In [1]: import numpy as np

In [2]: np.set_printoptions(precision=2, suppress=True, linewidth=100)

In [3]: F = np.array([[1, -1], [1, 0]])

In [4]: print(np.round(np.linalg.eigvals(F).sum().real, 2))
1.0

In [5]: print(np.round(np.linalg.det(F[::-1]), 2))
-1.0

In [6]: print(np.poly(F))
[ 1. -1.  1.]

In [7]: print(round(float(np.linalg.det(2 * F)), 2), round(np.linalg.det(F), 2))
4.0 1.0

In [8]: M = np.load("a.npy")

In [9]: print(M)
[[ 3 -3  3]
 [ 0  0  0]
 [ 2 -2  2]
 [ 3 -3  3]]

In [10]: # looks like rank 1

In [11]: M2 = np.array([[4, 0], [2, 2]])

In [12]: C = np.kron(M2, M)

In [13]: print(C.shape)
(8, 6)

In [14]: print(np.linalg.matrix_rank(C))
2

In [15]: rng = np.random.default_rng(26999)

In [16]: feats = np.eye(4, dtype=int)[rng.permutation(4)]

In [17]: print(feats)
[[0 0 1 0]
 [1 0 0 0]
 [0 0 0 1]
 [0 1 0 0]]

In [18]: r0 = np.array([3, 2, 0])

In [19]: print(np.convolve(feats[3], r0))
[0 3 2 0 0 0]

In [20]: print(np.array([np.convolve(row, r0, "same") for row in feats]))
[[0 3 2 0]
 [2 0 0 0]
 [0 0 3 2]
 [3 2 0 0]]

In [21]: Q, vecs = np.linalg.qr(feats[:, :2])[0], np.linalg.qr(feats[:, 2:])[0]

In [22]: sv = np.linalg.svd(Q.T @ vecs, compute_uv=False)

In [23]: print((sv > 0.9).sum())
0

In [24]: Q, R = np.linalg.qr(feats)

In [25]: print(R)
[[-1.  0.  0.  0.]
 [ 0. -1.  0.  0.]
 [ 0.  0. -1.  0.]
 [ 0.  0.  0. -1.]]

In [26]: print(np.allclose(R.T @ R, feats.T @ feats))
True

In [27]: t = np.radians(32)

In [28]: R = np.eye(4)

In [29]: R[1, 1] = R[0, 0] = np.cos(t)

In [30]: R[1, 0], R[0, 1] = -np.sin(t), np.sin(t)

In [31]: print(R)
[[ 0.85  0.53  0.    0.  ]
 [-0.53  0.85  0.    0.  ]
 [ 0.    0.    1.    0.  ]
 [ 0.    0.    0.    1.  ]]

In [32]: M2 = feats @ R.T

In [33]: print(np.round(np.linalg.det(R), 2), np.round(np.trace(R), 2))
1.0 3.7

In [34]: print(M2)
[[ 0.    0.    1.    0.  ]
 [ 0.85 -0.53  0.    0.  ]
 [ 0.    0.    0.    1.  ]
 [ 0.53  0.85  0.    0.  ]]
